% python3 -q
>>> import numpy as np
>>> np.set_printoptions(precision=1, suppress=True, linewidth=160, legacy="1.25")
>>> arr = np.load("sample4.npy")
>>> arr
array([[1, 0, 0],
       [0, 1, 0],
       [0, 0, 1]])
>>> # symmetric, so the eigenvalues are real
>>> (np.linalg.matrix_power((arr != 0) + (arr.T != 0) + np.eye(3), 3) > 0).astype(int)
array([[1, 0, 0],
       [0, 1, 0],
       [0, 0, 1]])
>>> arr @ arr
array([[1, 0, 0],
       [0, 1, 0],
       [0, 0, 1]])
>>> M = np.load("layer13.npy")
>>> M
array([[-3.1, -4. , -1.3],
       [ 1.5,  2.3,  0. ],
       [-3.5, -2.6,  0.8],
       [ 1.1, -3.7,  3.4],
       [ 0.9, -4.2,  2.9],
       [ 2.6,  3. , -2.7],
       [-0.2, -0.2,  2. ],
       [ 0. , -3.3,  2.2],
       [-1.2, -2.5,  0.8],
       [ 0.3, -3.8,  1.7],
       [-2.7, -3.4,  0.1],
       [ 0.8,  2.1, -1.8],
       [ 0.3, -2.1, -1.4],
       [ 3.1,  0. ,  0.1],
       [-0.8, -3.9, -2.2],
       [-0.7, -1.8, -1.1],
       [ 0.9, -3.7,  2.9],
       [-1.3, -4.1, -0.1],
       [ 3.2,  0.8, -1.6],
       [-1.8, -1.4,  0.7],
       [ 0.7, -4.4,  2. ],
       [-2.4, -2.1,  0.3]])
>>> cen = (M - M.mean(axis=0)) / M.std(axis=0)
>>> np.argwhere(np.abs(cen) > 2)
array([[5, 1]])
>>> beta = np.linalg.lstsq(np.delete(cen, 1, axis=1), cen[:, 1])[0]
>>> round(1 - np.var(cen[:, 1] - np.delete(cen, 1, axis=1) @ beta), 1)
0.5
>>> Y = np.c_[M[:, :1] @ np.array([[6]]), np.array([5, 5, 9, 3, -1, -9, 4, 3, -2, 0, 4, 6, -6, -9, -7, 0, 1, -5, 3, 1, 7, -2])]
>>> Y
array([[-18.6,   5. ],
       [  9. ,   5. ],
       [-21. ,   9. ],
       [  6.6,   3. ],
       [  5.4,  -1. ],
       [ 15.6,  -9. ],
       [ -1.2,   4. ],
       [  0. ,   3. ],
       [ -7.2,  -2. ],
       [  1.8,   0. ],
       [-16.2,   4. ],
       [  4.8,   6. ],
       [  1.8,  -6. ],
       [ 18.6,  -9. ],
       [ -4.8,  -7. ],
       [ -4.2,   0. ],
       [  5.4,   1. ],
       [ -7.8,  -5. ],
       [ 19.2,   3. ],
       [-10.8,   1. ],
       [  4.2,   7. ],
       [-14.4,  -2. ]])
>>> np.linalg.matrix_rank(Y)
2
>>> np.linalg.matrix_rank(np.c_[M, Y])
4
>>> gram = np.cov(M, rowvar=False)
>>> np.round(np.corrcoef(M.T), 1) + 0
array([[ 1. ,  0.5,  0. ],
       [ 0.5,  1. , -0.5],
       [ 0. , -0.5,  1. ]])
>>> np.median(M, axis=0)
array([ 0.1, -2.5,  0.2])
>>> np.polyfit(M[:, 2], M[:, 1], 1)
array([-0.7, -1.7])
>>> np.argsort(-M.std(axis=0).round(6), kind="stable")
array([1, 0, 2])
>>> np.linalg.eigvalsh(gram)[::-1]
array([7.5, 3.3, 1.2])
